% ipython --no-banner

In [1]: import numpy as np

In [2]: np.set_printoptions(precision=3, suppress=True, linewidth=100, sign=" ")

In [3]: K = np.loadtxt("x.csv", delimiter=",")

In [4]: print(K)
[[ 0.  0.  1.  2.  1.]
 [ 0.  0.  0. -3. -1.]
 [-1.  0.  0.  4.  1.]
 [-2.  3. -4.  0. -3.]
 [-1.  1. -1.  3.  0.]]

In [5]: U, sv, vt = np.linalg.svd(K)

In [6]: print(np.argmax(sv[:-1] / (sv[1:] + 1e-6)) + 1)
4

In [7]: print(sv.round(3) + 0)
[ 6.457  6.457  0.558  0.558  0.   ]

In [8]: out = U[:, :4] @ np.diag(sv[:4]) @ vt[:4]

In [9]: print(round(float(np.abs(K - out).max()), 3))
0.0

In [10]: print(out.round(3) + 0)
[[ 0.  0.  1.  2.  1.]
 [ 0.  0.  0. -3. -1.]
 [-1.  0.  0.  4.  1.]
 [-2.  3. -4.  0. -3.]
 [-1.  1. -1.  3.  0.]]

In [11]: print(np.linalg.matrix_rank(out))
4

In [12]: print(round(np.linalg.norm(K - out, 2), 3), np.round(sv[4], 3))
0.0 0.0

In [13]: print(np.linalg.matrix_rank(K, rtol=0.05))
4

In [14]: out = K / np.sqrt((K ** 2).mean(axis=1, keepdims=True))

In [15]: print(out[3])
[-0.725  1.088 -1.451  0.    -1.088]

In [16]: print(np.linalg.matrix_rank(K - K.mean(axis=1, keepdims=True)))
4

In [17]: print(np.linalg.matrix_rank(out) == np.linalg.matrix_rank(K))
True

In [18]: rank = np.linalg.matrix_rank(K)

In [19]: print(rank)
4

In [20]: N = np.linalg.svd(K)[2][rank:].T

In [21]: print([int(np.linalg.matrix_rank(K[:, :j + 1])) for j in range(5)])
[1, 2, 3, 4, 4]

In [22]: print([int(np.linalg.matrix_rank(K[:i])) for i in range(1, len(K) + 1)])
[1, 2, 3, 4, 4]

In [23]: print(N.shape)
(5, 1)

In [24]: print([int(np.linalg.matrix_rank(np.delete(K, i, axis=0))) for i in range(5)])
[4, 4, 4, 4, 4]

In [25]: print(N @ N.T)
[[ 0.077 -0.077  0.077  0.077 -0.231]
 [-0.077  0.077 -0.077 -0.077  0.231]
 [ 0.077 -0.077  0.077  0.077 -0.231]
 [ 0.077 -0.077  0.077  0.077 -0.231]
 [-0.231  0.231 -0.231 -0.231  0.692]]

In [26]: print(np.linalg.cond(K) > 100)
True

In [27]: print(round(np.linalg.norm(K, 2) / np.linalg.norm(K), 3))
0.704

In [28]: print([round(float(x), 3) for x in np.linalg.svd(K, compute_uv=False)[:3]])
[6.457, 6.457, 0.558]

In [29]: arr = np.diag(np.array([0, 3, 2, 2, 2, 3, 3, 0, 0, 1, 2, 1, 2]))

In [30]: print(arr)
[[ 0  0  0  0  0  0  0  0  0  0  0  0  0]
 [ 0  3  0  0  0  0  0  0  0  0  0  0  0]
 [ 0  0  2  0  0  0  0  0  0  0  0  0  0]
 [ 0  0  0  2  0  0  0  0  0  0  0  0  0]
 [ 0  0  0  0  2  0  0  0  0  0  0  0  0]
 [ 0  0  0  0  0  3  0  0  0  0  0  0  0]
 [ 0  0  0  0  0  0  3  0  0  0  0  0  0]
 [ 0  0  0  0  0  0  0  0  0  0  0  0  0]
 [ 0  0  0  0  0  0  0  0  0  0  0  0  0]
 [ 0  0  0  0  0  0  0  0  0  1  0  0  0]
 [ 0  0  0  0  0  0  0  0  0  0  2  0  0]
 [ 0  0  0  0  0  0  0  0  0  0  0  1  0]
 [ 0  0  0  0  0  0  0  0  0  0  0  0  2]]

In [31]: print(np.unique(arr.round(6), axis=0).shape)
(11, 13)

In [32]: def softmax(z):
    ...:     e = np.exp(z - z.max(axis=-1, keepdims=True))
    ...:     return e / e.sum(axis=-1, keepdims=True)
    ...: 

In [33]: print(softmax(arr[6]))
[ 0.031  0.031  0.031  0.031  0.031  0.031  0.626  0.031  0.031  0.031  0.031  0.031  0.031]

In [34]: print(np.round(softmax(10 * arr[6]), 3) + 0)
[ 0.  0.  0.  0.  0.  0.  1.  0.  0.  0.  0.  0.  0.]

In [35]: att = arr @ arr.T / np.sqrt(13)

In [36]: print(softmax(att)[6] @ arr)
[ 0.     0.124  0.083  0.083  0.083  0.124  1.508  0.     0.     0.041  0.083  0.041  0.083]

In [37]: U, sv, vt = np.linalg.svd(arr)

In [38]: print(np.argmax(sv[:-1] / (sv[1:] + 1e-6)) + 1)
10

In [39]: out = U[:, :10] @ np.diag(sv[:10]) @ vt[:10]

In [40]: print(np.linalg.matrix_rank(out))
10

In [41]: print(round(np.linalg.norm(arr - out) / np.linalg.norm(arr), 3))
0.0

In [42]: rng = np.random.default_rng(70612)

In [43]: idx = rng.permutation(13)

In [44]: print(idx)
[ 11  10   4   7   2   9   6   1   3   0  12   8   5]

In [45]: out = arr[idx][:, idx]

In [46]: print(round(float(np.linalg.det(out)), 3), round(float(np.linalg.det(arr[idx])), 3))
0.0 0.0

In [47]: print(np.allclose(out, arr))
False

In [48]: print(np.sort(np.abs(np.linalg.eigvals(out))))
[ 0.  0.  0.  1.  1.  2.  2.  2.  2.  2.  3.  3.  3.]

In [49]: print(arr[:, 10] @ arr[:, 11])
0

In [50]: J = np.array([[-2, 2, 0, 0, 0, 0],
    ...:     [0, -2, 0, 0, 0, 0],
    ...:     [-1, 5, 0, 0, 0, 0],
    ...:     [0, 0, -2, 2, 0, 0],
    ...:     [0, 0, 0, -2, 0, 0],
    ...:     [0, 0, -1, 5, 0, 0],
    ...:     [0, 0, 0, 0, -2, 2],
    ...:     [0, 0, 0, 0, 0, -2],
    ...:     [0, 0, 0, 0, -1, 5]])

In [51]: x = np.array([0, -1, 2, 0, -1, 3])

In [52]: y = J @ x

In [53]: c, lr = np.zeros(6), 1 / np.linalg.norm(J, 2) ** 2

In [54]: for i in range(150):
    ...:     c -= lr * J.T @ (J @ c - y)
    ...:     if i % 50 == 0: print(i, round(np.linalg.norm(J @ c - y), 3))
    ...: 
0 2.785
50 0.091
100 0.003

In [55]: print(c.round(3) + 0)
[ 0. -1.  2.  0. -1.  3.]

In [56]: print(round(np.linalg.cond(J), 3))
3.889
